% ipython --no-banner

In [1]: import numpy as np

In [2]: np.set_printoptions(suppress=True, linewidth=120)

In [3]: W0 = np.loadtxt("data.csv", delimiter=",")

In [4]: print(W0.round(2) + 0)
[[-16.42  10.62 -15.03 -64.75 -36.91 -54.52 -31.65 -29.13  -7.06  -8.19 -18.69]
 [-13.86   8.32 -13.42 -53.03 -28.85 -45.64 -24.73 -24.48  -5.64  -5.44 -13.54]
 [ -7.83   2.62  -9.26 -25.98 -11.52 -24.87  -9.64 -13.67  -2.95  -0.34  -3.11]
 [ -6.88   1.7   -8.53 -21.87  -9.13 -21.65  -7.53 -12.01  -2.64   0.19  -1.82]
 [ -6.48   1.31  -8.21 -20.16  -8.17 -20.29  -6.67 -11.3   -2.53   0.38  -1.32]
 [ -4.05  -0.96  -6.05 -10.2   -3.09 -12.17  -2.08  -7.09  -2.01   1.     0.97]
 [ -3.99  -1.01  -5.99  -9.97  -2.99 -11.97  -1.99  -6.99  -2.     1.     1.  ]
 [ -3.78  -1.19  -5.77  -9.15  -2.63 -11.27  -1.66  -6.62  -1.97   0.99   1.12]
 [ -2.86  -1.87  -4.76  -5.82  -1.33  -8.3   -0.46  -5.05  -1.86   0.82   1.37]
 [ -2.45  -2.1   -4.26  -4.48  -0.91  -7.01  -0.07  -4.36  -1.82   0.67   1.35]
 [ -0.36  -0.89  -0.74  -0.25  -0.25  -0.97   0.06  -0.71  -0.65  -0.24   0.  ]
 [  1.51   4.38   2.66   1.57   3.28   4.19   1.28   3.18   3.77   3.02   2.34]
 [  2.96   8.24   4.64   4.27   8.36   8.49   4.11   6.34   7.78   7.23   6.48]
 [  3.51   9.58   5.31   5.51  10.51  10.18   5.4    7.55   9.29   8.95   8.27]
 [ 11.82  25.18  13.24  30.01  47.31  36.84  29.53  25.62  30.76  36.11  38.89]
 [ 11.88  25.29  13.3   30.23  47.62  37.06  29.75  25.76  30.93  36.33  39.15]
 [ 16.53  32.09  17.02  46.02  69.3   52.4   44.65  35.77  42.14  51.51  57.12]
 [ 16.72  32.35  17.17  46.68  70.19  53.03  45.27  36.18  42.59  52.13  57.86]
 [ 17.34  33.19  17.64  48.83  73.08  55.07  47.28  37.5   44.04  54.12  60.24]]

In [5]: r0, r1 = W0[3], W0[5]

In [6]: print(round(float(r0 @ r1), 2))
697.26

In [7]: print(np.round(r0 @ r0, 2))
1364.75

In [8]: pr = (r0 @ r1) / (r0 @ r0) * r0

In [9]: print(pr.round(2))
[ -3.52   0.87  -4.36 -11.18  -4.67 -11.06  -3.85  -6.13  -1.35   0.1   -0.93]

In [10]: print(np.round(r1 - pr, 2))
[-0.54 -1.82 -1.69  0.97  1.58 -1.11  1.76 -0.96 -0.66  0.9   1.9 ]

In [11]: print(np.round(np.linalg.norm(r0 + r1) ** 2 + np.linalg.norm(r0 - r1) ** 2, 2))
3482.04

In [12]: left, sigma, vt = np.linalg.svd(W0)

In [13]: vecs = vt[:(sigma > 1e-8).sum()]

In [14]: rng = np.random.default_rng(703)

In [15]: vec = W0[14] + 3 * W0[18] + rng.integers(2) * np.eye(11)[9]

In [16]: print(vec.round(2))
[ 63.83 124.74  66.16 176.49 266.54 202.05 171.36 138.1  162.89 199.48 219.61]

In [17]: print(np.allclose(vecs.T @ vecs @ vec, vec))
False

In [18]: print(round(float(np.linalg.norm(vec - vecs.T @ vecs @ vec)), 2))
0.87

In [19]: print(np.linalg.matrix_rank(np.vstack([W0, vec])))
4

In [20]: print(np.round(np.diag(vecs.T @ vecs), 2))
[0.05 0.47 0.2  0.47 0.28 0.4  0.2  0.16 0.2  0.25 0.32]

In [21]: left, sigma, vt = np.linalg.svd(W0)

In [22]: print(sigma.round(2) + 0)
[329.63  90.41  22.54   0.     0.     0.     0.     0.     0.     0.     0.  ]

In [23]: print(np.argmax(sigma[:-1] / (sigma[1:] + 1e-6)) + 1)
3

In [24]: other = left[:, :3] @ np.diag(sigma[:3]) @ vt[:3]

In [25]: print(np.linalg.matrix_rank(W0, rtol=0.05))
3

In [26]: print(round(float(np.abs(W0 - other).max()), 2))
0.0

In [27]: print(np.round(np.linalg.norm(W0 - other) / np.linalg.norm(W0), 2))
0.0

In [28]: print(round(float(np.linalg.norm(W0 - other, 2)), 2), np.round(sigma[3], 2))
0.0 0.0

In [29]: print(np.linalg.cond(W0) > 100)
True

In [30]: print([round(float(x), 2) for x in np.linalg.svd(W0, compute_uv=False)[:3]])
[329.63, 90.41, 22.54]

In [31]: X = np.load("run9.npy")

In [32]: print(X)
[[ 0  2  1  0 -3  1 -2 -1]
 [-2  0  0  0  1  0 -3  0]
 [-1  0  0 -3  2  1 -2  0]
 [ 0  0  3  0  1  1  0  0]
 [ 3 -1 -2 -1  0 -1  1 -1]
 [-1  0 -1 -1  1  0 -2 -3]
 [ 2  3  2  0 -1  2  0  2]
 [ 1  0  0  0  1  3 -2  0]]

In [33]: q, vecs = np.linalg.qr(X[:, :6])[0], np.linalg.qr(X[:, 6:])[0]

In [34]: sigma = np.linalg.svd(q.T @ vecs, compute_uv=False)

In [35]: print((sigma > 0.9).sum())
1

In [36]: print(round(np.linalg.norm(q @ q.T - vecs @ vecs.T, 2), 2))
1.0

In [37]: print(sigma.round(2))
[0.91 0.64]

In [38]: vec = np.array([9, -8, 3, -7, -7, -3, -2, 7])

In [39]: print(np.round(np.linalg.svd(X, compute_uv=False), 2))
[6.64 6.64 4.28 4.28 2.49 2.49 1.16 1.16]

In [40]: print(np.round(np.linalg.eigvals(X).real, 2) + 0)
[0. 0. 0. 0. 0. 0. 0. 0.]

In [41]: q = np.linalg.solve(np.eye(8) - X, np.eye(8) + X)

In [42]: print(round(float(np.linalg.det(q)), 2))
1.0

In [43]: other = np.linalg.inv(X)

In [44]: print((np.abs(other) > 1e-9).astype(int))
[[0 1 1 1 1 1 1 1]
 [1 0 1 1 1 1 1 1]
 [1 1 0 1 1 1 1 1]
 [1 1 1 0 1 1 1 1]
 [1 1 1 1 0 1 1 1]
 [1 1 1 1 1 0 1 1]
 [1 1 1 1 1 1 0 1]
 [1 1 1 1 1 1 1 0]]

In [45]: print(np.round(X @ other, 2) + 0)
[[1. 0. 0. 0. 0. 0. 0. 0.]
 [0. 1. 0. 0. 0. 0. 0. 0.]
 [0. 0. 1. 0. 0. 0. 0. 0.]
 [0. 0. 0. 1. 0. 0. 0. 0.]
 [0. 0. 0. 0. 1. 0. 0. 0.]
 [0. 0. 0. 0. 0. 1. 0. 0.]
 [0. 0. 0. 0. 0. 0. 1. 0.]
 [0. 0. 0. 0. 0. 0. 0. 1.]]

In [46]: print(round(float(np.linalg.det(X) * np.linalg.det(other)), 2))
1.0

In [47]: print(round(np.linalg.slogdet(X)[0], 2))
1.0

In [48]: print(np.round(np.linalg.inv(other), 2) + 0)
[[ 0.  2.  1.  0. -3.  1. -2. -1.]
 [-2.  0.  0.  0.  1.  0. -3.  0.]
 [-1.  0.  0. -3.  2.  1. -2.  0.]
 [ 0.  0.  3.  0.  1.  1.  0.  0.]
 [ 3. -1. -2. -1.  0. -1.  1. -1.]
 [-1.  0. -1. -1.  1.  0. -2. -3.]
 [ 2.  3.  2.  0. -1.  2.  0.  2.]
 [ 1.  0.  0.  0.  1.  3. -2.  0.]]

In [49]: r0 = np.array([-3, 1, 0, 1, 2, 3, 0, 0])

In [50]: other = X + np.outer(r0, np.eye(8)[2])

In [51]: print(np.linalg.matrix_rank(np.linalg.inv(other) - np.linalg.inv(X), tol=1e-8))
1
